In [1]: import numpy as np

In [2]: np.set_printoptions(suppress=True, linewidth=160)

In [3]: tidy = lambda a: np.round(a, 1) + 0

In [4]: X = np.loadtxt("arr.csv", delimiter=",")

In [5]: X
Out[5]: 
array([[0.1, 1. , 0. , 1. ],
       [2. , 1.1, 1. , 1. ],
       [0. , 3. , 2.1, 3. ],
       [0. , 1. , 0. , 1.1]])

In [6]: out = X / np.sqrt((X ** 2).mean(axis=1, keepdims=True))

In [7]: np.linalg.matrix_rank(out) == np.linalg.matrix_rank(X)
Out[7]: np.True_

In [8]: tidy(np.linalg.norm(out, axis=1))
Out[8]: array([2., 2., 2., 2.])

In [9]: print(tidy(out[2]))
[0.  1.3 0.9 1.3]

In [10]: mat = np.array([[7.0, 4.0, 6.0, 0.0],
    ...:     [4.0, 7.0, 6.0, 0.0],
    ...:     [6.0, 6.0, 12.0, 0.0],
    ...:     [0.0, 0.0, 0.0, 3.0]])

In [11]: mat
Out[11]: 
array([[ 7.,  4.,  6.,  0.],
       [ 4.,  7.,  6.,  0.],
       [ 6.,  6., 12.,  0.],
       [ 0.,  0.,  0.,  3.]])

In [12]: # symmetric

In [13]: rng = np.random.default_rng(637)

In [14]: idx = rng.permutation(4)

In [15]: out = mat[:, idx] * rng.choice([-1, 1], 4)

In [16]: out
Out[16]: 
array([[-7.,  6.,  4.,  0.],
       [-4.,  6.,  7.,  0.],
       [-6., 12.,  6.,  0.],
       [-0.,  0.,  0.,  3.]])

In [17]: Uu, _, VT = np.linalg.svd(mat.T @ out)

In [18]: tidy(np.linalg.lstsq(mat, out)[0])
Out[18]: 
array([[-1.,  0.,  0.,  0.],
       [ 0.,  0.,  1.,  0.],
       [ 0.,  1.,  0.,  0.],
       [ 0.,  0.,  0.,  1.]])

In [19]: tidy(np.linalg.svd(out, compute_uv=False))
Out[19]: array([20.,  3.,  3.,  3.])

In [20]: print(np.diff(out, axis=0))
[[  3.   0.   3.   0.]
 [ -2.   6.  -1.   0.]
 [  6. -12.  -6.   3.]]

In [21]: np.unravel_index(np.abs(out).argmax(), out.shape)
Out[21]: (np.int64(2), np.int64(1))

In [22]: out.shape
Out[22]: (4, 4)

In [23]: np.count_nonzero(out)
Out[23]: np.int64(10)

In [24]: np.abs(out).max()
Out[24]: np.float64(12.0)

In [25]: out.sum(axis=0)
Out[25]: array([-17.,  24.,  17.,   3.])

In [26]: W0 = np.array([[5.4, -0.4, -0.7],
    ...:     [4.4, 2.9, -0.7],
    ...:     [-1.7, 1.7, 0.8],
    ...:     [-4.8, -0.6, -0.9],
    ...:     [2.6, 1.2, -0.1],
    ...:     [1.5, 1.8, 0.6],
    ...:     [-0.3, 0.6, -0.2],
    ...:     [4.9, 1.2, -1.2],
    ...:     [5.0, -0.5, -0.1],
    ...:     [-2.5, 0.1, -1.0],
    ...:     [1.0, 0.5, 0.0],
    ...:     [1.9, 1.8, -0.9],
    ...:     [-1.7, -0.8, 0.1],
    ...:     [3.2, 1.9, 1.0],
    ...:     [5.9, -3.8, -0.1]])

In [27]: proj = W0 @ np.linalg.solve(W0.T @ W0, W0.T)

In [28]: np.allclose(proj @ proj, proj)
Out[28]: True

In [29]: print(np.linalg.matrix_rank(np.eye(15) - proj))
12

In [30]: np.trace(proj)
Out[30]: np.float64(3.0)

In [31]: O, R = np.linalg.qr(W0)

In [32]: tidy(O @ R)
Out[32]: 
array([[ 5.4, -0.4, -0.7],
       [ 4.4,  2.9, -0.7],
       [-1.7,  1.7,  0.8],
       [-4.8, -0.6, -0.9],
       [ 2.6,  1.2, -0.1],
       [ 1.5,  1.8,  0.6],
       [-0.3,  0.6, -0.2],
       [ 4.9,  1.2, -1.2],
       [ 5. , -0.5, -0.1],
       [-2.5,  0.1, -1. ],
       [ 1. ,  0.5,  0. ],
       [ 1.9,  1.8, -0.9],
       [-1.7, -0.8,  0.1],
       [ 3.2,  1.9,  1. ],
       [ 5.9, -3.8, -0.1]])

In [33]: tidy(np.trace(O @ O.T))
Out[33]: np.float64(3.0)

In [34]: tidy(R)
Out[34]: 
array([[-13.8,  -0.6,   0.5],
       [  0. ,  -6.4,  -0.1],
       [  0. ,   0. ,  -2.6]])

In [35]: tidy(O.T @ O)
Out[35]: 
array([[1., 0., 0.],
       [0., 1., 0.],
       [0., 0., 1.]])

In [36]: tidy(np.abs(np.diag(R)))
Out[36]: array([13.8,  6.4,  2.6])

In [37]: O.shape, R.shape
Out[37]: ((15, 3), (3, 3))

In [38]: tidy(abs(R[0, 0])), tidy(np.linalg.norm(W0[:, 0]))
Out[38]: (np.float64(13.8), np.float64(13.8))

In [39]: np.allclose(R.T @ R, W0.T @ W0)
Out[39]: True

In [40]: x = np.array([-3, 1, -2])

In [41]: print(tidy(R @ np.eye(3)[1]))
[-0.6 -6.4  0. ]

In [42]: np.sign((R @ x).round(6))
Out[42]: array([ 1., -1.,  1.])

In [43]: tidy((R * x).sum(axis=1))
Out[43]: array([40. , -6.2,  5.3])

In [44]: tidy(R @ x)
Out[44]: array([40. , -6.2,  5.3])

In [45]: out = W0 / np.linalg.norm(W0, axis=1, keepdims=True)

In [46]: C2 = out @ out.T

In [47]: (C2 - 2 * np.eye(15)).round(6).argmax(axis=1)
Out[47]: array([ 8, 10,  6,  9, 10, 13,  2,  4,  0,  3,  4,  1,  3, 10,  8])
